% ipython --no-banner

In [1]: import numpy as np

In [2]: np.set_printoptions(precision=2, suppress=True, linewidth=200, legacy="1.25")

In [3]: def tidy(a):
   ...:     return np.round(a, 2) + 0
   ...: 

In [4]: feats = np.load("out19.npy")

In [5]: feats
Out[5]: 
array([[4, 3],
       [3, 0]])

In [6]: rng = np.random.default_rng(24)

In [7]: lab = rng.permutation(2)

In [8]: lab
Out[8]: array([1, 0])

In [9]: out = feats[lab][:, lab]

In [10]: np.trace(out)
Out[10]: 4

In [11]: tidy(np.sort(np.abs(np.linalg.eigvals(out))))
Out[11]: array([1.61, 5.61])

In [12]: out
Out[12]: 
array([[0, 3],
       [3, 4]])

In [13]: tidy(np.linalg.det(out)), tidy(np.linalg.det(feats[lab]))
Out[13]: (-9.0, 9.0)

In [14]: np.diag(out)
Out[14]: array([0, 4])

In [15]: [round(float(np.linalg.det(feats[:i, :i])), 2) + 0 for i in range(1, 3)]
Out[15]: [4.0, -9.0]

In [16]: tidy(np.linalg.eigvalsh(feats).min())
Out[16]: -1.61

In [17]: np.all(np.linalg.eigvalsh(feats) > 0)
Out[17]: False

In [18]: A = np.array([[2.1, 0.0, -2.9, -0.7],
    ...:     [1.0, -1.2, -0.7, 0.4],
    ...:     [0.7, 0.1, -0.2, 0.7],
    ...:     [0.1, -0.1, -0.2, 1.8]])

In [19]: out = np.linalg.inv(A)

In [20]: tidy(A @ out)
Out[20]: 
array([[1., 0., 0., 0.],
       [0., 1., 0., 0.],
       [0., 0., 1., 0.],
       [0., 0., 0., 1.]])

In [21]: tidy(np.linalg.inv(out))
Out[21]: 
array([[ 2.1,  0. , -2.9, -0.7],
       [ 1. , -1.2, -0.7,  0.4],
       [ 0.7,  0.1, -0.2,  0.7],
       [ 0.1, -0.1, -0.2,  1.8]])

In [22]: tidy(np.linalg.slogdet(A)[0])
Out[22]: -1.0

In [23]: q, evecs = np.linalg.qr(A[:, :3])[0], np.linalg.qr(A[:, 3:])[0]

In [24]: sv = np.linalg.svd(q.T @ evecs, compute_uv=False)

In [25]: tidy(sv)
Out[25]: array([0.43])

In [26]: tidy(np.degrees(np.arccos(sv.clip(0, 1))))
Out[26]: array([64.42])

In [27]: arr = np.array([[-2, 1, 1, -1], [-3, -2, -1, 0], [0, 2, 3, 1], [-3, 1, 2, 2]])

In [28]: arr[:, 1] = 5 * arr[:, 3]

In [29]: arr
Out[29]: 
array([[-2, -5,  1, -1],
       [-3,  0, -1,  0],
       [ 0,  5,  3,  1],
       [-3, 10,  2,  2]])

In [30]: # looks like rank 3

In [31]: np.linalg.cond(arr) > 100
Out[31]: True

In [32]: np.argsort(-np.linalg.norm(arr, axis=0).round(6), kind="stable")[:3]
Out[32]: array([1, 0, 2])

In [33]: [round(float(x), 2) for x in np.linalg.svd(arr, compute_uv=False)[:3]]
Out[33]: [12.86, 4.36, 2.93]

In [34]: np.linalg.matrix_rank(arr, rtol=0.1)
Out[34]: 3

In [35]: Uu, sv, Vt = np.linalg.svd(arr)

In [36]: evecs = Vt[:(sv > 1e-8).sum()]

In [37]: x = arr[0] + 4 * arr[2] + rng.integers(2) * np.eye(4)[0]

In [38]: x
Out[38]: array([-2., 15., 13.,  3.])

In [39]: tidy(np.diag(evecs.T @ evecs))
Out[39]: array([1.  , 0.96, 1.  , 0.04])

In [40]: lab = rng.permutation(4)

In [41]: lab
Out[41]: array([0, 2, 1, 3])

In [42]: out = arr[lab][:, lab]

In [43]: tidy(np.linalg.det(out)), tidy(np.linalg.det(arr[lab]))
Out[43]: (0.0, 0.0)
